$ python3 -q
>>> import numpy as np
>>> from numpy import linalg as LA
>>> np.set_printoptions(precision=1, suppress=True, linewidth=120)
>>> arr = np.loadtxt("dump.csv", delimiter=",")
>>> print(arr)
[[-0.1 -1.1 -0.8 -0.6  3.7]
 [ 0.4 -2.8  2.7 -0.7 -0.3]
 [-1.1 -2.3 -1.6  2.5 -0.7]
 [ 1.4 -1.3 -2.3 -2.4 -1.2]
 [ 3.5  0.1  0.1  1.8  0.4]]
>>> f = np.array([0, 1, 2, 5, 0])
>>> Y = arr + np.outer(f, np.eye(5)[4])
>>> print(LA.matrix_rank(Y - arr))
1
>>> print(Y)
[[-0.1 -1.1 -0.8 -0.6  3.7]
 [ 0.4 -2.8  2.7 -0.7  0.7]
 [-1.1 -2.3 -1.6  2.5  1.3]
 [ 1.4 -1.3 -2.3 -2.4  3.8]
 [ 3.5  0.1  0.1  1.8  0.4]]
>>> print(LA.matrix_rank(LA.inv(Y) - LA.inv(arr), tol=1e-8))
1
>>> x = np.array([0, 1, 2, 2, 1])
>>> y = arr @ x
>>> print(y)
[ -0.1   1.   -1.3 -11.8   4.3]
>>> print(np.round(LA.solve(arr, y), 1) + 0)
[0. 1. 2. 2. 1.]
>>> print(LA.solve(arr.T, arr[4]))
[ 0. -0. -0. -0.  1.]
>>> Y = arr / LA.norm(arr, axis=1, keepdims=True)
>>> C2 = Y @ Y.T
>>> print(np.argwhere(np.triu(np.abs(C2) > 0.95, 1)))
[]
>>> print(C2.round(1) + 0)
[[1. 0. 0. 0. 0.]
 [0. 1. 0. 0. 0.]
 [0. 0. 1. 0. 0.]
 [0. 0. 0. 1. 0.]
 [0. 0. 0. 0. 1.]]
>>> J = np.load("m.npy")
>>> print(J.round(1) + 0)
[[-0.8  0.1  0.  -0.6]
 [-0.5 -0.6  0.   0.6]
 [ 0.2 -0.5 -0.8 -0.3]
 [-0.2  0.6 -0.6  0.4]]
>>> # orthonormal columns
>>> x = np.array([0, 0, 3, -1, -1])
>>> h = np.maximum(arr @ x, 0)
>>> print(arr * (h > 1e-9)[:, None])
[[-0.  -0.  -0.  -0.   0. ]
 [ 0.4 -2.8  2.7 -0.7 -0.3]
 [-0.  -0.  -0.   0.  -0. ]
 [ 0.  -0.  -0.  -0.  -0. ]
 [ 0.   0.   0.   0.   0. ]]
>>> print(np.maximum(arr @ x, 0) - np.maximum(-arr @ x, 0))
[-5.6  9.1 -6.7 -3.3 -2.1]
>>> print(round(float(LA.norm(J[0] - J[1])), 1))
1.4
>>> print(np.round(LA.norm(J) ** 2 / LA.norm(J, 2) ** 2, 1))
4.0
>>> print(LA.norm(J, axis=1).argmax())
0
>>> print(LA.norm(J, axis=0))
[1. 1. 1. 1.]
>>> print(LA.norm(J, axis=1))
[1. 1. 1. 1.]
>>> print(np.round(LA.norm(J[0], 1), 1), round(LA.norm(J[0], np.inf), 1))
1.5 0.8
>>> x = np.array([-4, -2, -3, -1])
>>> print(J @ np.ones(4))
[-1.4 -0.6 -1.3  0.1]
>>> print(LA.norm(J @ x) <= LA.norm(J, 2) * LA.norm(x) + 1e-9)
True
>>> print(J @ (2 * x))
[7.4 5.6 5.2 2.3]
>>> print(J * x)
[[ 3.1 -0.2  0.1  0.6]
 [ 2.1  1.2  0.1 -0.6]
 [-1.   1.   2.3  0.3]
 [ 0.9 -1.2  1.9 -0.4]]
>>> print(np.sign((J @ x).round(6)))
[1. 1. 1. 1.]
>>> print(np.einsum("ij,j->i", J, x))
[3.7 2.8 2.6 1.2]
>>> print(J @ x)
[3.7 2.8 2.6 1.2]
>>> A = np.loadtxt("x.csv", delimiter=",")
>>> print(A.round(1) + 0)
[[ 0.2  0.2  0.2  0.1 -0.3]
 [ 0.2  1.   0.1  0.   0.1]
 [ 0.2  0.1  0.2  0.1 -0.3]
 [ 0.1  0.   0.1  1.   0.1]
 [-0.3  0.1 -0.3  0.1  0.7]]
>>> # applying it twice changes nothing
>>> evals, V = LA.eigh(A)
>>> print(LA.eigvalsh(A + 3 * np.eye(5)))
[3. 3. 4. 4. 4.]
>>> print(np.round(V @ np.diag(evals) @ V.T, 1) + 0)
[[ 0.2  0.2  0.2  0.1 -0.3]
 [ 0.2  1.   0.1  0.   0.1]
 [ 0.2  0.1  0.2  0.1 -0.3]
 [ 0.1  0.   0.1  1.   0.1]
 [-0.3  0.1 -0.3  0.1  0.7]]
>>> print(np.round(LA.eigvalsh(A @ A), 1) + 0)
[0. 0. 1. 1. 1.]
>>> print(np.round(LA.svd(A, compute_uv=False), 1) + 0)
[1. 1. 1. 0. 0.]
>>> print((evals > 1e-8).sum(), (evals < -1e-8).sum())
3 0
>>> print(np.round(V.T @ A @ V, 1) + 0)
[[0. 0. 0. 0. 0.]
 [0. 0. 0. 0. 0.]
 [0. 0. 1. 0. 0.]
 [0. 0. 0. 1. 0.]
 [0. 0. 0. 0. 1.]]
>>> print(evals.round(1) + 0)
[0. 0. 1. 1. 1.]
